$ python3 -q
>>> import numpy as np
>>> np.set_printoptions(precision=1, suppress=True, linewidth=200)
>>> rnd = lambda a: np.round(a, 1) + 0
>>> E = np.loadtxt("test0.csv", delimiter=",")
>>> E
array([[ 0., -7.,  5., -4., -1.,  1., -3.],
       [ 0.,  0., -4.,  3.,  2., -5.,  3.],
       [ 0.,  0.,  0., -7., -3.,  0.,  9.],
       [ 0.,  0.,  0.,  0., -9.,  6., -9.],
       [ 0.,  0.,  0.,  0.,  0., -6., -2.],
       [ 0.,  0.,  0.,  0.,  0.,  0., -6.],
       [ 0.,  0.,  0.,  0.,  0.,  0.,  0.]])
>>> rng = np.random.default_rng(63)
>>> Y = E + rng.integers(-2, 3, (7, 6)) @ rng.integers(-2, 3, (6, 7))
>>> Y
array([[-4., -5.,  7.,  0.,  1.,  1., -5.],
       [ 2., -4., -6.,  3., -1., -7.,  2.],
       [ 3., -6.,  0., -7., -6., -6., 11.],
       [-6.,  0., -6., 10.,  1.,  6., -7.],
       [-2., -9.,  4., -2., -2., -4., -6.],
       [-5., -8., -1., 10.,  5., -6., -6.],
       [-3., -5., -3.,  3.,  3.,  2., -1.]])
>>> print(np.linalg.matrix_rank(Y - E, tol=1e-8))
6
>>> print(rnd(np.linalg.svd(Y - E, compute_uv=False)))
[22.5 15.6 10.   6.5  2.8  0.4  0. ]
>>> data = np.load("out6.npy")
>>> print(rnd(data))
[[0.2 0.2 0.2 0.2]
 [0.  0.5 0.5 0. ]
 [0.3 0.  0.3 0.3]
 [0.3 0.3 0.  0.3]]
>>> rnd(np.abs(np.linalg.eigvals(data)).max())
np.float64(1.0)
>>> print(np.allclose(data, data.T))
False
>>> np.unique(data.round(6), axis=0).shape
(4, 4)
>>> print(np.allclose(data[:-1].T @ np.linalg.lstsq(data[:-1].T, data[-1])[0], data[-1]))
True
>>> A = np.load("a.npy")
>>> A
array([[ 10,   5,   5,  15],
       [ -8,  -4,  -4, -12],
       [ -8,  -4,  -4, -12]])
>>> rnd(np.linalg.norm(A, 2) / np.linalg.norm(A))
np.float64(1.0)
>>> [round(float(x), 1) for x in np.linalg.svd(A, compute_uv=False)[:3]]
[29.2, 0.0, 0.0]
>>> np.linalg.cond(A) > 100
np.True_
>>> F = np.array([[-1.1, -0.9, 1.0, 0.9],
...     [1.1, 0.7, -1.1, 0.8],
...     [-0.9, 0.8, 1.1, -0.7],
...     [-0.1, 0.8, -0.1, -0.1],
...     [-1.4, 2.0, 1.4, -1.7],
...     [1.5, -0.2, -1.4, -1.3],
...     [-0.7, 0.7, 0.8, 1.3],
...     [2.1, -1.7, -2.2, 1.0],
...     [-0.7, -1.2, 0.5, 0.4],
...     [-0.6, -1.3, 0.5, 1.6],
...     [-0.8, 2.0, 0.6, -0.8],
...     [-0.4, 0.7, 0.3, 1.2]])
>>> D = np.linalg.norm(F[:, None] - F[None], axis=-1)
>>> rnd(np.linalg.norm(F, axis=1))
array([2. , 1.9, 1.8, 0.8, 3.3, 2.4, 1.8, 3.6, 1.5, 2.2, 2.4, 1.5])
>>> print((D + 1e9 * np.eye(12)).round(6).argmin(axis=1))
[ 8  3 10 11 10  1 11  1  0  0  2  6]
>>> print(np.unravel_index(D.round(6).argmax(), D.shape))
(np.int64(4), np.int64(7))
>>> rnd(D[:5, :5])
array([[0. , 3.4, 2.3, 2.5, 3.9],
       [3.4, 0. , 3.3, 1.8, 4.5],
       [2.3, 3.3, 0. , 1.6, 1.7],
       [2.5, 1.8, 1.6, 0. , 2.8],
       [3.9, 4.5, 1.7, 2.8, 0. ]])
>>> print(np.linalg.matrix_rank(D ** 2))
6
>>> D.shape
(12, 12)
>>> rnd(np.linalg.norm(F - F.mean(axis=0), axis=1))
array([1.8, 1.9, 1.6, 0.7, 3.2, 2.7, 1.5, 3.8, 1.6, 2.1, 2.2, 1.1])
>>> vec = np.array([2, 1, 1, 2])
>>> y = F @ vec
>>> b, lr = np.zeros(4), 1 / np.linalg.norm(F, 2) ** 2
>>> for i in range(15):
...     b -= lr * F.T @ (F @ b - y)
...     if i % 5 == 0: print(i, round(np.linalg.norm(F @ b - y), 1))
... 
0 4.6
5 1.8
10 0.9
>>> print(rnd(b))
[ 0.5  0.9 -0.5  1.9]
>>> Y = F / np.sqrt((F ** 2).mean(axis=1, keepdims=True))
>>> rnd(np.linalg.norm(Y, axis=1))
array([2., 2., 2., 2., 2., 2., 2., 2., 2., 2., 2., 2.])
>>> print(rnd(F - F.mean(axis=1, keepdims=True)))
[[-1.1 -0.9  1.   0.9]
 [ 0.7  0.3 -1.5  0.4]
 [-1.   0.7  1.  -0.8]
 [-0.2  0.7 -0.2 -0.2]
 [-1.5  1.9  1.3 -1.8]
 [ 1.8  0.1 -1.  -1. ]
 [-1.2  0.2  0.3  0.8]
 [ 2.3 -1.5 -2.   1.2]
 [-0.4 -1.   0.8  0.6]
 [-0.6 -1.4  0.4  1.6]
 [-1.   1.8  0.4 -1. ]
 [-0.8  0.2 -0.1  0.8]]
>>> print(rnd(Y[7]))
[ 1.2 -0.9 -1.2  0.6]
>>> m1 = np.load("data.npy")
>>> m1
array([[-3, -2,  1],
       [-3,  3,  0],
       [-3, -2,  1],
       [-1, -3,  1]])
>>> q, Rm = np.linalg.qr(m1)
>>> q.shape, Rm.shape
((4, 3), (3, 3))
>>> rnd(Rm)
array([[ 5.3,  1.1, -1.3],
       [ 0. , -5. ,  1.1],
       [ 0. ,  0. ,  0.2]])
>>> rnd(np.trace(q @ q.T))
np.float64(3.0)
>>> rnd(q @ Rm)
array([[-3., -2.,  1.],
       [-3.,  3.,  0.],
       [-3., -2.,  1.],
       [-1., -3.,  1.]])
>>> print(rnd(q.T @ q))
[[1. 0. 0.]
 [0. 1. 0.]
 [0. 0. 1.]]
>>> q = m1.astype(float).copy()
>>> for j in range(3):
...     q[:, j] -= q[:, :j] @ (q[:, :j].T @ q[:, j])
...     q[:, j] /= np.linalg.norm(q[:, j])
... 
>>> rnd(q.T @ q)
array([[1., 0., 0.],
       [0., 1., 0.],
       [0., 0., 1.]])
>>> rnd(q.T @ m1)
array([[ 5.3,  1.1, -1.3],
       [ 0. ,  5. , -1.1],
       [ 0. ,  0. ,  0.2]])
>>> W0 = np.load("case11.npy")
>>> W0
array([[ 29.2, -22. ,   8.9],
       [ 31.1, -17.7,  10.4],
       [ 30. , -21.3,   9.8],
       [ 28.9, -19.5,  10.1],
       [ 30.3, -18.5,  11.4],
       [ 30.4, -19.9,   9.3],
       [ 30.5, -20.6,  10.7],
       [ 28.6, -19.8,  10. ],
       [ 29.9, -18.2,  11. ],
       [ 29.2, -19.9,  11.4],
       [ 30.7, -20.2,  10.5],
       [ 29.9, -19.1,  10. ],
       [ 30.5, -18.4,   6.9],
       [ 30. , -20.5,  10.8],
       [ 31.4, -18.8,   9.5],
       [ 30.1, -18.6,  10.3],
       [ 28.6, -19.1,  10.5],
       [ 29. , -19.7,  11.4],
       [ 28.4, -17.5,   9.2],
       [ 29.4, -18.6,   9.2],
       [ 29. , -18.8,  10. ],
       [ 29.9, -20.7,  11.2],
       [ 29.3, -19.4,   9.8],
       [ 29.5, -20.9,   9.5],
       [ 30.4, -19.8,   9.6],
       [ 31.9, -21.3,   7.6],
       [ 29.3, -19.8,  11.6],
       [ 30.4, -19.6,   8.4],
       [ 29.1, -19.7,   8.9]])
>>> left, sig, Vh = np.linalg.svd(A)
>>> rnd(sig)
array([29.2,  0. ,  0. ])
>>> Y = left[:, :1] @ np.diag(sig[:1]) @ Vh[:1]
>>> rnd(np.linalg.norm(A - Y) / np.linalg.norm(A))
np.float64(0.0)
>>> rnd(np.linalg.norm(A - Y, 2)), rnd(sig[1])
(np.float64(0.0), np.float64(0.0))
>>> np.linalg.matrix_rank(A, rtol=0.05)
np.int64(1)
>>> rnd(Y)
array([[ 10.,   5.,   5.,  15.],
       [ -8.,  -4.,  -4., -12.],
       [ -8.,  -4.,  -4., -12.]])
>>> M = np.array([[10, -25, -15, 10, -25, -15],
...     [10, 20, -10, 10, 20, -10],
...     [-15, 10, 0, -15, 10, 0],
...     [6, -15, -9, 0, 0, 0],
...     [6, 12, -6, 0, 0, 0],
...     [-9, 6, 0, 0, 0, 0]])
>>> q, evecs = np.linalg.qr(M[:, :5])[0], np.linalg.qr(M[:, 5:])[0]
>>> sig = np.linalg.svd(q.T @ evecs, compute_uv=False)
>>> rnd(np.degrees(np.arccos(sig.clip(0, 1))))
array([22.2])
>>> rnd(sig)
array([0.9])
